$ python3 -q
>>> import numpy as np
>>> import numpy.linalg as la
>>> np.set_printoptions(suppress=True, linewidth=100)
>>> A = np.loadtxt("x.csv", delimiter=",")
>>> A.round(2) + 0
array([[-46.1 ,   4.82, -34.74,  -2.74,  -2.36, -56.93],
       [-32.65,   6.26, -27.08,  -0.16,  -3.15, -40.61],
       [-30.68,   6.4 , -25.92,   0.17,  -3.26, -38.19],
       [ -4.84,   4.04,  -7.93,   1.62,  -3.78,  -5.05],
       [ -2.79,   2.5 ,  -5.38,   0.88,  -3.19,  -2.23],
       [ -1.75,   1.26,  -3.5 ,   0.26,  -2.38,  -0.95],
       [ -1.45,   0.86,  -2.83,   0.08,  -2.01,  -0.67],
       [ -0.24,   0.02,  -0.37,  -0.07,  -0.29,  -0.08],
       [ -0.07,   0.  ,  -0.1 ,  -0.02,  -0.08,  -0.02],
       [  0.5 ,   0.05,   0.69,   0.2 ,   0.54,   0.17],
       [  1.07,   0.2 ,   1.38,   0.47,   1.08,   0.38],
       [  2.18,   0.64,   2.54,   1.09,   1.97,   0.85],
       [  3.67,   1.38,   3.86,   1.98,   2.94,   1.56],
       [  5.1 ,   2.17,   4.99,   2.86,   3.74,   2.31],
       [  6.42,   2.92,   5.96,   3.68,   4.39,   3.04],
       [  7.87,   3.77,   6.97,   4.59,   5.04,   3.89],
       [  9.92,   5.  ,   8.32,   5.88,   5.88,   5.14],
       [ 15.88,   8.64,  11.97,   9.61,   7.95,   9.04],
       [ 20.66,  11.57,  14.7 ,  12.56,   9.36,  12.34],
       [ 26.67,  15.24,  18.  ,  16.24,  10.94,  16.65],
       [ 31.86,  18.4 ,  20.76,  19.38,  12.18,  20.47],
       [ 45.35,  26.56,  27.73,  27.43,  15.02,  30.72],
       [ 48.07,  28.19,  29.1 ,  29.04,  15.55,  32.82],
       [ 71.51,  42.12,  40.69,  42.7 ,  19.62,  51.41],
       [ 87.13,  51.28,  48.25,  51.66,  22.02,  64.11]])
>>> # looks like rank 3
>>> r = la.matrix_rank(A)
>>> r
np.int64(3)
>>> N = la.svd(A)[2][r:].T
>>> [int(la.matrix_rank(np.delete(A, i, axis=0))) for i in range(25)]
[3, 3, 3, 3, 3, 3, 3, 3, 3, 3, 3, 3, 3, 3, 3, 3, 3, 3, 3, 3, 3, 3, 3, 3, 3]
>>> np.round(A.sum(axis=0), 2)
array([263.28, 244.29, 138.08, 229.4 , 117.72, 110.15])
>>> round(np.abs(A).max(), 2)
np.float64(87.13)
>>> np.count_nonzero(A)
np.int64(150)
>>> la.matrix_rank(A)
np.int64(3)
>>> G = np.cov(A, rowvar=False)
>>> np.round(A.std(axis=0), 2)
array([29.07, 13.38, 18.84, 14.09,  7.4 , 25.03])
>>> np.argwhere(np.triu(np.abs(np.corrcoef(A.T)) > 0.8, 1))
array([[0, 1],
       [0, 2],
       [0, 3],
       [0, 4],
       [0, 5],
       [1, 3],
       [1, 4],
       [2, 3],
       [2, 4],
       [2, 5],
       [3, 4],
       [3, 5],
       [4, 5]])
>>> print(G.shape)
(6, 6)
>>> Ac = A - A.mean(axis=0)
>>> vecs = la.svd(Ac)[2][:3]
>>> M2 = Ac - Ac @ vecs.T @ vecs
>>> la.norm(M2, axis=1).round(6).argmax()
np.int64(0)
>>> np.round(M2.std(axis=0), 2) + 0
array([0., 0., 0., 0., 0., 0.])
>>> U, sv, vt = la.svd(A)
>>> print(np.argmax(sv[:-1] / (sv[1:] + 1e-6)) + 1)
3
>>> print(sv.round(2) + 0)
[246.86  65.71  16.77   0.     0.     0.  ]
>>> M2 = U[:, :3] @ np.diag(sv[:3]) @ vt[:3]
>>> print(la.matrix_rank(M2))
3
>>> round(float(la.norm(A - M2) / la.norm(A)), 2)
0.0
>>> J = np.load("run0.npy")
>>> print(J)
[[0 0 0 1]
 [1 0 0 0]
 [0 0 1 0]
 [0 1 0 0]]
>>> # a transition matrix
>>> vec = np.array([-3, -5, 5, 2])
>>> target = J @ vec
>>> print(target)
[ 2 -3  5 -5]
>>> print(np.round(la.solve(J, target), 2))
[-3. -5.  5.  2.]
>>> np.round(la.solve(J, target + J[:, 3]), 2)
array([-3., -5.,  5.,  3.])
